>>> import numpy as np
>>> import numpy.linalg as la
>>> np.set_printoptions(suppress=True, linewidth=120)
>>> def rnd(a):
...     return np.round(a, 2) + 0
... 
>>> J = np.load("a.npy")
>>> J
array([[ 0.13,  3.11, -2.07, -2.89,  0.01,  1.98, -3.  , -2.97, -1.92, -1.1 , -3.01, -2.91, -3.05],
       [ 0.01,  2.94, -1.93, -2.78,  0.1 ,  2.18, -2.8 , -2.98, -1.92, -1.22, -2.96, -2.87, -2.99],
       [ 0.09,  2.96, -2.07, -3.01,  0.13,  1.94, -2.96, -3.01, -1.92, -0.97, -3.16, -2.94, -3.03],
       [-0.07,  3.01, -1.89, -3.14, -0.02,  2.04, -2.92, -2.96, -1.94, -0.88, -2.97, -3.01, -3.  ],
       [-0.04,  2.83, -1.93, -2.97, -0.09,  1.87, -2.96, -2.9 , -2.03, -0.97, -2.91, -2.96, -2.87],
       [-0.12,  3.09, -2.09, -3.13, -0.1 ,  2.13, -2.89, -2.97, -2.15, -0.99, -2.95, -2.86, -3.  ],
       [ 0.02,  2.88, -2.1 , -2.86, -0.05,  1.98, -3.18, -3.02, -1.96, -1.07, -2.99, -3.12, -3.02],
       [ 0.19,  3.09, -1.96, -2.95,  0.08,  1.99, -3.03, -2.9 , -1.94, -0.89, -3.14, -2.95, -2.96],
       [ 0.19,  2.95, -2.15, -2.96, -0.01,  1.8 , -2.97, -3.06, -1.91, -0.87, -2.99, -2.93, -3.09],
       [ 0.1 ,  3.16, -1.89, -3.09,  0.04,  1.9 , -3.  , -2.99, -2.12, -1.17, -3.01, -2.86, -3.12],
       [-0.1 ,  3.01, -2.03, -2.89,  0.15,  1.94, -3.1 , -2.83, -2.05, -0.9 , -3.17, -2.96, -3.13],
       [ 2.99,  0.99,  3.02, -3.02, -0.02,  1.09,  1.07,  0.82, -3.  , -3.08,  0.2 , -2.04,  3.13],
       [ 2.93,  0.9 ,  3.18, -3.12,  0.18,  0.91,  1.26,  0.96, -2.9 , -2.99,  0.  , -2.05,  2.95],
       [ 2.95,  1.1 ,  2.83, -3.09,  0.16,  0.89,  0.91,  1.01, -3.15, -3.  , -0.12, -2.05,  2.92],
       [ 2.99,  0.94,  3.05, -3.01, -0.02,  0.89,  0.92,  1.09, -2.94, -2.88,  0.04, -1.89,  2.84],
       [ 3.05,  1.01,  2.95, -3.12,  0.02,  0.98,  0.95,  1.09, -3.  , -3.09,  0.01, -2.01,  3.04],
       [ 3.01,  0.94,  3.1 , -3.02,  0.03,  1.1 ,  0.91,  0.95, -2.9 , -3.08,  0.11, -2.13,  2.87],
       [ 3.  ,  0.93,  3.19, -3.05, -0.01,  1.06,  0.98,  1.13, -3.11, -2.95,  0.19, -2.12,  2.88],
       [ 2.79,  0.9 ,  3.07, -3.04, -0.03,  1.09,  1.  ,  1.03, -3.15, -2.98, -0.06, -1.86,  2.97],
       [ 3.04,  0.94,  2.9 , -2.98, -0.01,  1.06,  0.95,  1.03, -3.09, -3.2 , -0.19, -1.97,  3.22],
       [ 2.96,  1.12,  2.96, -2.86, -0.22,  1.1 ,  0.9 ,  1.17, -2.89, -2.99, -0.1 , -1.97,  2.95],
       [ 2.86,  1.15,  2.89, -2.91,  0.05,  1.05,  1.1 ,  0.98, -2.99, -2.98,  0.  , -2.03,  2.84]])
>>> M2 = np.c_[J[:, :3] @ np.array([[2, 3, 0], [3, 3, 0], [1, 3, 0]]), np.array([-3, 2, 3, 0, 2, -1, -2, 2, -1, 0, 0, -1, 3, -1, -2, 0, 1, 2, 3, 0, 3, -3])]
>>> rnd(M2)
array([[ 7.52,  3.51,  0.  , -3.  ],
       [ 6.91,  3.06,  0.  ,  2.  ],
       [ 6.99,  2.94,  0.  ,  3.  ],
       [ 7.  ,  3.15,  0.  ,  0.  ],
       [ 6.48,  2.58,  0.  ,  2.  ],
       [ 6.94,  2.64,  0.  , -1.  ],
       [ 6.58,  2.4 ,  0.  , -2.  ],
       [ 7.69,  3.96,  0.  ,  2.  ],
       [ 7.08,  2.97,  0.  , -1.  ],
       [ 7.79,  4.11,  0.  ,  0.  ],
       [ 6.8 ,  2.64,  0.  ,  0.  ],
       [11.97, 21.  ,  0.  , -1.  ],
       [11.74, 21.03,  0.  ,  3.  ],
       [12.03, 20.64,  0.  , -1.  ],
       [11.85, 20.94,  0.  , -2.  ],
       [12.08, 21.03,  0.  ,  0.  ],
       [11.94, 21.15,  0.  ,  1.  ],
       [11.98, 21.36,  0.  ,  2.  ],
       [11.35, 20.28,  0.  ,  3.  ],
       [11.8 , 20.64,  0.  ,  0.  ],
       [12.24, 21.12,  0.  ,  3.  ],
       [12.06, 20.7 ,  0.  , -3.  ]])
>>> rnd(la.norm(la.qr(J)[0].T @ M2, axis=0) ** 2 / ((M2 ** 2).sum(axis=0) + 1e-12))
array([1.  , 1.  , 0.  , 0.56])
>>> s = 10 * 0.7 ** np.arange(11)
>>> rng = np.random.default_rng(542)
>>> m1 = rng.normal(size=(25, 11)) * rng.permutation(s)
>>> rnd(m1)
array([[ -0.67,   0.36,  -0.29,  -1.72,  -0.52,  -0.31,   0.8 , -16.7 ,  -0.17,  -6.35,  -0.93],
       [  0.6 ,   1.3 ,  -0.37,  -3.2 ,  -1.37,   1.48,   0.26,  10.02,  -0.25,   0.85,  -1.2 ],
       [ -0.12,   1.93,  -1.68,  -7.28,  -2.34,   0.9 ,  -0.29,  12.52,   0.08,   1.47,  -0.39],
       [  0.29,  -1.87,   0.42,   7.71,   3.14,   4.41,   0.14,  -0.82,   0.11,   3.42,  -0.67],
       [  0.43,   1.85,   0.87,   2.06,  -0.96,   1.16,   0.08,   9.5 ,   0.17,  -0.51,  -2.34],
       [  0.08,   1.01,  -0.52,   1.54,   3.6 ,  -0.47,  -0.63, -35.4 ,  -0.49,   4.29,   1.36],
       [ -0.63,   0.33,   1.17,  -0.48,  -2.84,  -0.23,  -0.31, -14.47,   0.2 ,  -0.22,  -0.95],
       [  0.26,   0.45,  -0.39,   3.58,   7.84,  -1.16,   0.51,   4.98,  -0.17,  -1.91,  -5.04],
       [ -0.35,   0.06,  -0.67, -13.22,  -1.84,   0.96,  -0.52,   1.66,   0.21,  -1.59,   2.22],
       [  0.25,  -0.77,   0.59,  -1.11,  -3.77,   0.67,  -0.54,   6.37,   0.3 ,  -5.27,   6.37],
       [  0.09,  -0.02,  -0.47,   0.23,  -1.19,  -1.32,  -0.44,   5.6 ,   0.3 ,   6.33,  -2.42],
       [  0.06,  -1.99,   1.09,  -3.12,   3.89,  -1.19,  -0.32,   1.46,  -0.16,  -5.53,  -5.12],
       [ -0.27,   3.49,  -0.45,   3.62,   2.25,   1.89,   1.12,  -2.34,  -0.61,   0.47,   2.77],
       [  0.49,   1.49,   0.74,  -7.93,   0.28,  -1.39,   0.4 ,  -2.35,  -0.26,  -0.33,  -0.29],
       [  0.07,  -0.54,   0.91,   5.5 ,   2.  ,   0.34,   0.33,  -5.93,   0.13,  -4.67,   0.76],
       [ -0.21,  -0.88,  -0.16,   0.65,   1.8 ,  -0.49,  -0.74, -10.89,  -0.74,  -1.84,   2.79],
       [ -0.08,   1.37,  -0.16,  -3.06,  -3.37,   2.15,   0.28,  -5.33,  -0.26,  -7.68,   1.09],
       [ -0.51,   1.01,  -0.68,  -2.58,   1.56,   1.64,  -0.43,   2.55,  -0.07,  -3.51,  -2.09],
       [ -0.7 ,  -0.49,   0.18,  12.53,  -2.93,  -1.39,  -0.52,  -6.17,  -0.14, -11.55,  -2.57],
       [  0.08,  -2.24,   0.25,  -6.25,   0.35,  -1.73,   0.65,  -7.3 ,  -0.44,  -2.81,   0.73],
       [ -0.37,   1.32,   0.65,   3.17,  -0.34,  -1.86,   0.07, -17.87,   0.53,   2.36,   1.09],
       [  0.09,   0.46,  -0.08,   1.41,  -2.77,   2.34,  -0.5 ,   1.74,   0.38,   2.64,  -5.6 ],
       [ -0.16,  -0.61,   0.22,   2.34,   1.82,   2.17,  -0.9 ,   4.81,  -0.34,  -1.91,  -0.86],
       [  0.34,  -2.81,   0.98,   6.55,   1.96,   1.91,   0.39,  -4.22,  -0.01,  -3.89,  -0.08],
       [  0.14,   0.58,  -1.43,  -0.18,  -0.33,   1.28,  -0.32,  15.14,  -0.17,   5.99,  -1.22]])
>>> d = la.norm(m1[:, None] - m1[None], axis=-1)
>>> d[1].round(6).argsort(kind="stable")[:4]
array([ 1,  2,  4, 24])
>>> rnd(d[:5, :5])
array([[ 0.  , 27.83, 30.93, 21.89, 27.28],
       [27.83,  0.  ,  5.31, 16.84,  5.79],
       [30.93,  5.31,  0.  , 21.64, 10.64],
       [21.89, 16.84, 21.64,  0.  , 14.08],
       [27.28,  5.79, 10.64, 14.08,  0.  ]])
>>> np.unravel_index(d.round(6).argmax(), d.shape)
(np.int64(5), np.int64(24))
>>> np.flatnonzero(d[1] < d.mean() / 2)
array([ 1,  2,  4, 24])
>>> F = np.loadtxt("arr.csv", delimiter=",")
>>> F
array([[ 1.18, -1.26,  0.52, -0.45,  0.54, -2.12,  0.03,  3.01, -1.48, -2.32,  0.1 , -0.35],
       [-0.69, -0.05,  0.9 , -0.05,  0.1 , -1.38,  3.69, -0.08, -0.23, -1.19, -0.58,  2.53],
       [ 0.17,  0.28,  0.2 , -3.01,  2.27, -1.78, -0.21, -0.84,  1.3 ,  2.23, -0.1 ,  0.06],
       [ 1.49, -0.74,  1.95,  0.46, -0.47,  0.88,  1.2 , -0.51, -1.54,  1.5 ,  3.27,  0.42],
       [ 0.64, -0.31, -0.02, -1.81, -2.03, -1.54,  0.29, -1.5 , -1.75,  1.56, -2.18, -1.45],
       [ 0.04,  0.93, -0.56, -1.28,  0.51,  1.37,  2.02, -2.55, -1.57,  1.61, -1.37,  1.58],
       [-1.62,  0.67,  1.14,  0.96,  0.4 , -0.46, -1.15, -0.68, -1.31, -2.15,  0.98, -3.2 ],
       [ 1.28,  0.39, -1.77,  1.18, -1.09, -2.04, -0.24, -2.77, -1.75, -0.85,  1.22,  0.58],
       [-0.37, -1.13, -2.2 ,  1.18,  0.08, -1.73,  0.73,  2.01, -0.24, -0.73, -2.67,  1.44],
       [-2.5 ,  0.35,  1.82,  0.57,  1.53,  0.68,  1.63,  1.03,  0.23,  0.27,  2.34, -1.69],
       [-0.87, -3.32,  0.75, -0.03, -1.04, -0.75,  1.75, -1.3 , -2.07,  1.04,  0.27,  0.93],
       [ 0.01,  2.9 , -1.27, -0.44, -0.7 ,  0.06, -2.98, -0.74, -1.23,  1.6 , -0.86,  0.08],
       [-0.53,  0.51,  0.03, -2.4 ,  2.37,  1.76,  0.33,  0.15, -1.21,  2.06,  1.93, -0.64],
       [ 0.78, -0.17, -0.98,  2.35,  0.27, -0.16, -2.2 ,  1.06, -0.89,  1.69, -2.78, -0.64],
       [ 0.13, -2.22,  1.36,  1.42,  0.23,  0.64, -0.32, -1.02, -1.97, -2.21,  2.4 , -0.07],
       [-0.74, -0.11, -1.67,  0.6 ,  1.12, -1.31, -0.67, -0.56,  0.01,  1.07,  3.32, -2.32],
       [-1.55, -3.15,  1.44,  0.14,  0.84,  0.58, -1.49,  0.98,  0.47,  1.19, -0.62, -2.08],
       [-1.62,  0.87,  2.65,  0.06, -0.62, -2.12, -0.01, -0.13,  2.6 , -0.27, -1.6 , -0.54],
       [-2.56, -0.45, -0.37,  0.68, -0.21, -0.71,  2.8 ,  1.55, -0.74, -1.09, -1.58, -1.61],
       [ 1.02, -0.15,  0.69,  2.8 , -1.04, -0.64,  0.22,  1.65,  1.68,  1.04,  0.31, -2.71],
       [ 0.7 , -0.31,  1.97,  0.88, -1.6 ,  0.63,  1.8 , -1.23,  1.23, -0.57,  3.09,  0.8 ],
       [ 3.01, -1.84,  1.4 ,  0.38,  2.69, -1.2 ,  0.13, -0.99,  0.78, -0.21,  0.24, -0.35],
       [-2.59, -1.26,  2.65, -0.53, -0.2 , -1.2 , -1.38,  1.23, -1.75, -0.12,  0.33, -1.16],
       [ 0.38, -0.05,  1.57,  1.01,  0.9 , -1.55,  2.68,  3.01,  0.57, -0.45, -0.99,  0.66],
       [-1.73,  0.78,  1.54, -0.05, -0.97, -1.44, -1.92, -3.23, -0.42,  0.08,  1.22, -0.5 ],
       [ 2.91,  1.11,  0.2 , -1.64, -0.86, -0.1 , -2.02, -1.59, -0.49,  1.49, -1.66,  0.12],
       [ 1.87,  0.23, -0.63, -0.94, -0.64,  1.42,  0.24, -1.94,  1.2 , -0.68,  1.12, -3.29],
       [-1.56,  2.53, -0.15,  2.21,  1.27, -1.1 , -1.  ,  0.12,  2.68,  0.16, -0.09,  0.44],
       [ 0.95,  0.75, -0.88,  1.31,  2.24,  0.55,  0.51,  0.5 , -1.45,  2.99, -0.01, -2.04],
       [ 2.59,  1.54, -0.6 ,  0.23, -2.39,  0.71,  2.56, -0.15,  0.61,  1.28, -0.55, -0.63],
       [ 0.37,  2.24, -0.88,  1.72, -0.32, -0.33,  0.08,  1.19, -3.15, -0.44,  0.35, -2.06]])
>>> rnd(la.norm(F, axis=0))
array([8.46, 7.88, 7.44, 7.48, 7.05, 6.77, 8.91, 8.62, 8.12, 7.72, 9.16, 8.43])
>>> rnd(la.norm(F, "nuc"))
np.float64(93.09)
>>> rnd(la.norm(F[5], 1)), rnd(la.norm(F[5], np.inf))
(np.float64(15.39), np.float64(2.55))
>>> C2 = F.T @ F
>>> la.matrix_rank(C2)
np.int64(12)
>>> rnd(np.trace(C2)), rnd((F ** 2).sum())
(np.float64(774.89), np.float64(774.89))
>>> data = np.load("case19.npy")
>>> data
array([[  0,   3,   4,   3,   3,   3,  -9,   2,   0,   2,   2,   4],
       [  0,   1,   2,   1,   3,   1,  -9,   0,   1,   1,   0,   5],
       [  4,   4,   5,   4,   4,   0, -12,   2,   1,   2,   4,   2],
       [  0,   1,   0,   2,   5,   0, -15,   2,   1,   1,   4,   3],
       [  1,   5,   2,   4,   3,   5,  -9,   3,   3,   5,   0,   0],
       [  5,   5,   4,   3,   1,   5,  -3,   2,   3,   5,   3,   0]])
>>> th = np.radians(156)
>>> R = np.eye(12)
>>> R[6, 6] = R[2, 2] = np.cos(th)
>>> R[6, 2], R[2, 6] = -np.sin(th), np.sin(th)
>>> rnd(R)
array([[ 1.  ,  0.  ,  0.  ,  0.  ,  0.  ,  0.  ,  0.  ,  0.  ,  0.  ,  0.  ,  0.  ,  0.  ],
       [ 0.  ,  1.  ,  0.  ,  0.  ,  0.  ,  0.  ,  0.  ,  0.  ,  0.  ,  0.  ,  0.  ,  0.  ],
       [ 0.  ,  0.  , -0.91,  0.  ,  0.  ,  0.  ,  0.41,  0.  ,  0.  ,  0.  ,  0.  ,  0.  ],
       [ 0.  ,  0.  ,  0.  ,  1.  ,  0.  ,  0.  ,  0.  ,  0.  ,  0.  ,  0.  ,  0.  ,  0.  ],
       [ 0.  ,  0.  ,  0.  ,  0.  ,  1.  ,  0.  ,  0.  ,  0.  ,  0.  ,  0.  ,  0.  ,  0.  ],
       [ 0.  ,  0.  ,  0.  ,  0.  ,  0.  ,  1.  ,  0.  ,  0.  ,  0.  ,  0.  ,  0.  ,  0.  ],
       [ 0.  ,  0.  , -0.41,  0.  ,  0.  ,  0.  , -0.91,  0.  ,  0.  ,  0.  ,  0.  ,  0.  ],
       [ 0.  ,  0.  ,  0.  ,  0.  ,  0.  ,  0.  ,  0.  ,  1.  ,  0.  ,  0.  ,  0.  ,  0.  ],
       [ 0.  ,  0.  ,  0.  ,  0.  ,  0.  ,  0.  ,  0.  ,  0.  ,  1.  ,  0.  ,  0.  ,  0.  ],
       [ 0.  ,  0.  ,  0.  ,  0.  ,  0.  ,  0.  ,  0.  ,  0.  ,  0.  ,  1.  ,  0.  ,  0.  ],
       [ 0.  ,  0.  ,  0.  ,  0.  ,  0.  ,  0.  ,  0.  ,  0.  ,  0.  ,  0.  ,  1.  ,  0.  ],
       [ 0.  ,  0.  ,  0.  ,  0.  ,  0.  ,  0.  ,  0.  ,  0.  ,  0.  ,  0.  ,  0.  ,  1.  ]])
>>> M2 = data @ R.T
>>> rnd(np.abs(M2 - data).max(axis=0))
array([ 0.  ,  0.  , 14.45,  0.  ,  0.  ,  0.  , 28.7 ,  0.  ,  0.  ,  0.  ,  0.  ,  0.  ])
>>> np.allclose(data @ data.T, M2 @ M2.T)
True
>>> rnd(la.det(R)), rnd(np.trace(R))
(np.float64(1.0), np.float64(8.17))
>>> T = np.stack([data, -2 * data, data[::-1]])
>>> rnd(la.norm(T, axis=(1, 2)))
array([34.55, 69.11, 34.55])
>>> def softmax(z):
...     e = np.exp(z - z.max(axis=-1, keepdims=True))
...     return e / e.sum(axis=-1, keepdims=True)
... 
>>> rnd(softmax(data[4]))
array([0.  , 0.26, 0.01, 0.1 , 0.04, 0.26, 0.  , 0.04, 0.04, 0.26, 0.  , 0.  ])
>>> att = data @ data.T / np.sqrt(12)
>>> rnd(softmax(att)[4] @ data)
array([ 1.04,  4.99,  2.04,  4.  ,  3.01,  4.93, -9.04,  2.99,  2.97,  4.96,  0.05,  0.03])
>>> w1 = np.array([[0, 4],
...     [9, 4],
...     [0, 1],
...     [2, 2],
...     [9, 9],
...     [4, 2],
...     [0, 0],
...     [9, 4],
...     [1, 0],
...     [2, 1],
...     [7, 8],
...     [6, 9]])
>>> coef = np.array([8, 2])
>>> hid = np.maximum(data @ w1 + coef, 0)
>>> (hid > 0).astype(int)
array([[1, 1],
       [1, 1],
       [1, 1],
       [1, 1],
       [1, 1],
       [1, 1]])
>>> hid
array([[140, 119],
       [ 83,  85],
       [151, 143],
       [133, 123],
       [148,  90],
       [140, 108]])
>>> W2 = np.array([[2, 0], [2, 2]])
>>> w1 @ W2
array([[ 8,  8],
       [26,  8],
       [ 2,  2],
       [ 8,  4],
       [36, 18],
       [12,  4],
       [ 0,  0],
       [26,  8],
       [ 2,  0],
       [ 6,  2],
       [30, 16],
       [30, 18]])
